>>> import numpy as np
>>> from numpy import linalg as LA
>>> np.set_printoptions(precision=3, suppress=True, linewidth=160)
>>> m1 = np.load("arr.npy")
>>> print(m1)
[[ 0.  0.  0. -2. -1. -2.]
 [ 0.  0.  0. -1.  0.  2.]
 [ 0.  0.  0. -1. -2.  0.]
 [-2. -1. -1.  0.  0.  0.]
 [-1.  0. -2.  0.  0.  0.]
 [-2.  2.  0.  0.  0.  0.]]
>>> w1 = np.array([[2, 2, 3, 0, 1, 1],
...     [4, 1, 1, 5, 0, 1],
...     [1, 1, 2, 3, 0, 0],
...     [4, 1, 3, 5, 3, 5],
...     [1, 5, 3, 0, 3, 0],
...     [2, 4, 3, 3, 1, 4]])
>>> coef = np.array([-2, -1, -2, -3, 2, 0])
>>> act = np.maximum(m1 @ w1 + coef, 0)
>>> print(LA.matrix_rank(act))
3
>>> print(act)
[[0. 0. 0. 0. 0. 0.]
 [0. 6. 1. 0. 1. 3.]
 [0. 0. 0. 0. 0. 0.]
 [0. 0. 0. 0. 0. 0.]
 [0. 0. 0. 0. 1. 0.]
 [2. 0. 0. 7. 0. 0.]]
>>> C = np.array([[3, 5], [4, 4], [4, 1], [5, 1], [3, 4], [1, 4]])
>>> print(act @ C)
[[ 0.  0.]
 [34. 41.]
 [ 0.  0.]
 [ 0.  0.]
 [ 3.  4.]
 [41. 17.]]
>>> print((act @ C).round(6).argmax(axis=1))
[0 1 0 0 1 0]
>>> rng = np.random.default_rng(2179)
>>> lab = rng.permutation(6)
>>> print(lab)
[4 2 1 5 3 0]
>>> A2 = m1[lab][:, lab]
>>> print(A2)
[[ 0. -2.  0.  0.  0. -1.]
 [-2.  0.  0.  0. -1.  0.]
 [ 0.  0.  0.  2. -1.  0.]
 [ 0.  0.  2.  0.  0. -2.]
 [ 0. -1. -1.  0.  0. -2.]
 [-1.  0.  0. -2. -2.  0.]]
>>> ev, vecs = LA.eigh(A2)
>>> vec = np.array([1, 3, 0, 3, -3, 0])
>>> print(vec @ A2 @ vec)
6.0
>>> print(np.round(LA.eigvalsh(A2[1:, 1:]), 3) + 0)
[-3.039 -2.183  0.     2.183  3.039]
>>> print((np.sign(vecs[:, -1].round(6)) == np.sign(vecs[0, -1].round(6))).astype(int))
[1 0 1 1 1 0]
>>> print(np.abs(A2).sum(axis=1).max(), round(np.abs(ev).max(), 3))
5.0 3.419
>>> print(np.round(vec @ A2 @ vec / (vec @ vec), 3), round(float(ev[0]), 3), np.round(ev[-1], 3))
0.214 -3.419 3.419
>>> print(LA.matrix_power(m1, 3))
[[  0.   0.   0. -20. -17. -22.]
 [  0.   0.   0.  -2.   0.  14.]
 [  0.   0.   0. -14. -14.  -6.]
 [-20.  -2. -14.   0.   0.   0.]
 [-17.   0. -14.   0.   0.   0.]
 [-22.  14.  -6.   0.   0.   0.]]
>>> print(np.allclose(m1, m1.T))
True
>>> print(np.allclose(m1 @ m1.T, m1.T @ m1))
True
>>> print(np.trace(m1))
0.0
>>> print(m1 @ m1)
[[ 9. -2.  4.  0.  0.  0.]
 [-2.  5.  1.  0.  0.  0.]
 [ 4.  1.  5.  0.  0.  0.]
 [ 0.  0.  0.  6.  4.  2.]
 [ 0.  0.  0.  4.  5.  2.]
 [ 0.  0.  0.  2.  2.  8.]]
>>> A = np.loadtxt("dump.csv", delimiter=",")
>>> print(A)
[[-0.07   0.31   0.598  0.578  0.706]
 [-0.84  -0.414 -0.933  0.814  0.98 ]
 [-0.217  0.414  0.706  0.8    0.912]
 [ 0.578  0.686  0.979  0.397  0.06 ]
 [ 0.235 -0.119 -0.139 -0.523 -0.716]
 [ 0.446  0.119  0.493 -0.493 -0.77 ]
 [ 0.862  0.273  0.876 -0.912 -0.993]
 [ 0.414 -0.159 -0.119 -0.744 -0.909]
 [ 0.67   0.793  0.994  0.537  0.178]
 [-0.478 -0.04  -0.363  0.629  0.862]
 [ 0.544  0.04   0.405 -0.706 -0.912]
 [-0.786 -0.38  -0.905  0.744  0.961]
 [-0.604 -0.38  -0.862  0.38   0.762]
 [-0.02   0.04   0.08   0.1    0.139]
 [-0.8   -0.31  -0.872  0.821  0.978]
 [-0.611 -0.508 -0.932  0.139  0.592]
 [-0.178  0.345  0.617  0.716  0.851]
 [ 0.711 -0.159  0.129 -0.93  -0.991]
 [-0.446 -0.119 -0.493  0.493  0.77 ]
 [-0.03   0.235  0.485  0.43   0.537]
 [-0.508 -0.592 -0.953 -0.291  0.02 ]
 [ 0.675  0.159  0.675 -0.762 -0.951]
 [-0.129 -0.273 -0.611 -0.273 -0.254]
 [ 0.762  0.845  0.998  0.523  0.02 ]
 [-0.782 -0.867 -0.998 -0.565 -0.06 ]
 [ 0.598 -0.686 -0.91  -0.987 -0.999]
 [-0.149  0.119  0.188  0.414  0.578]
 [-0.405 -0.38  -0.818 -0.02   0.273]
 [ 0.68  -0.38  -0.422 -0.963 -0.996]]
>>> lab = A[:, 2] > np.median(A[:, 2])
>>> f = A[lab].mean(axis=0) - A[~lab].mean(axis=0)
>>> print(lab.astype(int))
[1 0 1 1 0 1 1 0 1 0 1 0 0 1 0 0 1 1 0 1 0 1 0 1 0 0 1 0 0]
>>> print(np.argsort(-np.abs(f).round(6), kind="stable"))
[2 1 0 4 3]
>>> print(((A - A.mean(axis=0)) @ f > 0).astype(int))
[1 0 1 1 1 1 1 1 1 0 1 0 0 1 0 0 1 1 0 1 0 1 0 1 0 0 1 0 0]
>>> F = np.eye(3, dtype=int)[rng.permutation(3)] * np.array([4, 4, 0])
>>> print(F)
[[0 0 0]
 [0 4 0]
 [4 0 0]]
>>> print(np.sort(LA.eigvals(F).real))
[0. 0. 4.]
>>> print((F != 0).astype(int))
[[0 0 0]
 [0 1 0]
 [1 0 0]]
>>> print(F @ F)
[[ 0  0  0]
 [ 0 16  0]
 [ 0  0  0]]
>>> print(round(LA.det(F), 3))
0.0
>>> hat = np.triu(np.array([[0, 1, 0], [0, 2, 2], [1, 2, 0]]), 1) + np.eye(3)
>>> A2 = hat @ F @ LA.inv(hat)
>>> print(np.round(np.poly(A2), 3) + 0)
[ 1. -4.  0.  0.]
>>> print(np.trace(A2), np.trace(F))
4.0 4
>>> W0 = np.loadtxt("run1.csv", delimiter=",")
>>> print(W0)
[[-1.  3.  3.  0.  1.]
 [-4. -2. -6.  0.  3.]
 [ 3.  5.  7. -4.  6.]
 [ 5. 10. 13.  4. -2.]
 [ 0.  4. -2.  4.  6.]
 [ 5. 16. 16. 10. -2.]]
>>> print(LA.lstsq(W0[:-1].T, W0[-1])[2])
4
>>> print(np.allclose(W0[:-1].T @ LA.lstsq(W0[:-1].T, W0[-1])[0], W0[-1]))
True
>>> try:
...     LA.inv(W0)
... except LA.LinAlgError as e:
...     print(e)
... 
Last 2 dimensions of the array must be square
>>> print(LA.matrix_rank(W0, rtol=0.1))
3
>>> print(LA.cond(W0) > 100)
True
>>> print([round(float(x), 3) for x in LA.svd(W0, compute_uv=False)[:3]])
[32.403, 10.032, 9.379]
>>> print(round(LA.norm(W0, 2) / LA.norm(W0), 3))
0.918
>>> print(np.argsort(-LA.norm(W0, axis=0).round(6), kind="stable")[:3])
[2 1 3]
>>> feats = np.array([[1, 3, 1, 2, 2], [1, 1, 1, 2, 1], [2, 2, 3, 1, 0]])
>>> print(feats)
[[1 3 1 2 2]
 [1 1 1 2 1]
 [2 2 3 1 0]]
>>> A2 = np.array([[-2, -1], [2, 1]])
>>> C = np.kron(A2, feats)
>>> print(LA.matrix_rank(C))
3
>>> print(C.shape)
(6, 10)
>>> print(np.round(LA.norm(C, 2), 3), np.round(LA.norm(A2, 2) * LA.norm(feats, 2), 3))
19.537 19.537
>>> feats @ feats
Traceback (most recent call last):
  File "<python-input-64>", line 1, in <module>
    feats @ feats
    ~~~~~~^~~~~~~
ValueError: matmul: Input operand 1 has a mismatch in its core dimension 0, with gufunc signature (n?,k),(k,m?)->(n?,m?) (size 3 is different from 5)
>>> C2 = feats.T @ feats
>>> print(np.trace(C2), (feats ** 2).sum())
45 45
>>> print(np.allclose(C2, C2.T))
True
>>> print(np.round(LA.eigvalsh(C2)[::-1], 3) + 0)
[38.17   5.727  1.102  0.     0.   ]
>>> print(LA.matrix_rank(C2))
3
>>> blk = np.stack([feats, 3 * feats, feats[::-1]])
>>> print(LA.norm(blk, axis=(1, 2)))
[ 6.708 20.125  6.708]
>>> print(LA.matrix_rank(blk))
[3 3 3]
>>> print(blk.sum(axis=0))
[[ 6 14  7  9  8]
 [ 5  5  5 10  5]
 [ 9 11 13  6  2]]
>>> print((blk @ feats.T).shape)
(3, 3, 3)
>>> print(blk.shape)
(3, 3, 5)
>>> print(LA.matrix_rank(blk.reshape(3, -1)))
2
>>> A2 = np.array([[-4, 2], [-2, -3], [-2, 3], [5, -4], [4, -1]])
>>> A2 @ feats
Traceback (most recent call last):
  File "<python-input-78>", line 1, in <module>
    A2 @ feats
    ~~~^~~~~~~
ValueError: matmul: Input operand 1 has a mismatch in its core dimension 0, with gufunc signature (n?,k),(k,m?)->(n?,m?) (size 3 is different from 2)
>>> print(LA.matrix_rank(feats @ A2))
2
>>> print(LA.matrix_rank(np.vstack([feats, A2.T])))
5
>>> A2 = feats[0, 0] * feats[1:] - np.outer(feats[1:, 0], feats[0])
>>> print(A2)
[[ 0 -2  0  0 -1]
 [ 0 -4  1 -3 -4]]
>>> print(feats[:, 0] / feats[0, 0])
[1. 1. 2.]
>>> print(np.flatnonzero(~A2.round(6).any(axis=1)))
[]
>>> print(LA.matrix_rank(A2), LA.matrix_rank(feats))
2 3
>>> M = np.array([[0.8, 1.1, 0.4, 0.3, 1.2, 0.9],
...     [0.5, -0.7, 0.1, 0.8, 0.0, -2.7],
...     [0.5, -0.3, -1.1, -1.7, 0.9, -0.6],
...     [-0.9, 1.0, -0.1, 0.4, 0.0, -1.2],
...     [-1.7, 0.7, -1.0, 0.8, 0.6, -0.6],
...     [-1.0, -0.7, -0.8, 0.2, 0.2, 1.8]])
>>> left, sig, vt = LA.svd(W0)
>>> print(np.argmax(sig[:-1] / (sig[1:] + 1e-6)) + 1)
4
>>> A2 = left[:, :4] @ np.diag(sig[:4]) @ vt[:4]
>>> print(LA.matrix_rank(W0, rtol=0.05))
4
>>> print(A2.round(3) + 0)
[[-1.  3.  3.  0.  1.]
 [-4. -2. -6.  0.  3.]
 [ 3.  5.  7. -4.  6.]
 [ 5. 10. 13.  4. -2.]
 [ 0.  4. -2.  4.  6.]
 [ 5. 16. 16. 10. -2.]]
>>> lab = rng.permutation(6)
>>> A2 = M[:, lab] * rng.choice([-1, 1], 6)
>>> print(A2)
[[ 0.9  1.1  1.2  0.8 -0.4 -0.3]
 [-2.7 -0.7  0.   0.5 -0.1 -0.8]
 [-0.6 -0.3  0.9  0.5  1.1  1.7]
 [-1.2  1.   0.  -0.9  0.1 -0.4]
 [-0.6  0.7  0.6 -1.7  1.  -0.8]
 [ 1.8 -0.7  0.2 -1.   0.8 -0.2]]
>>> left, _, vt = LA.svd(M.T @ A2)
>>> print(lab)
[5 1 4 0 2 3]
>>> print(np.round(left @ vt, 3) + 0)
[[ 0.  0.  0.  1.  0.  0.]
 [ 0.  1.  0.  0.  0.  0.]
 [ 0.  0.  0.  0. -1.  0.]
 [ 0.  0.  0.  0.  0. -1.]
 [ 0.  0.  1.  0.  0.  0.]
 [ 1.  0.  0.  0.  0.  0.]]
>>> f = np.array([-2, -3])
>>> print(np.correlate(M[1], M[0], "full"))
[ 0.45 -0.03 -0.6   0.83  1.26 -2.52 -3.37  0.15 -0.44 -2.97 -2.16]
>>> f = np.array([-6, 8, -4, 6, 4, -4])
>>> A2 = M + np.outer(f, np.eye(6)[4])
>>> print(LA.matrix_rank(LA.inv(A2) - LA.inv(M), tol=1e-8))
1
>>> X = np.loadtxt("x.csv", delimiter=",")
>>> print(X)
[[ 0.162  0.551 -0.454 -0.681 -0.02 ]
 [ 0.     0.268 -0.047  0.276 -0.922]
 [-0.162 -0.551  0.291 -0.667 -0.375]
 [ 0.     0.537  0.831 -0.123  0.076]
 [ 0.973 -0.184  0.124  0.002 -0.059]]
>>> hat = np.triu(np.array([[5, 4, 5, 0, 4],
...     [1, 1, 1, 1, 3],
...     [5, 3, 0, 5, 0],
...     [2, 2, 3, 0, 4],
...     [0, 0, 0, 5, 3]]), 1) + np.eye(5)
>>> A2 = hat @ X @ LA.inv(hat)
>>> print(np.round(LA.det(A2), 3))
-1.0
>>> vec = np.array([2, 0, 1, -1, 0])
>>> print(5 - LA.matrix_rank(X - np.eye(5), tol=1e-8))
0
>>> print([p for p in range(1, 25) if np.allclose(LA.matrix_power(X, p), np.eye(5))])
[]
>>> print(round(LA.norm(vec), 3), np.round(LA.norm(X @ vec), 3))
2.449 2.449
>>> print(np.sort(np.abs(np.degrees(np.angle(LA.eigvals(X))))))
[ 33.55  33.55  93.66  93.66 180.  ]
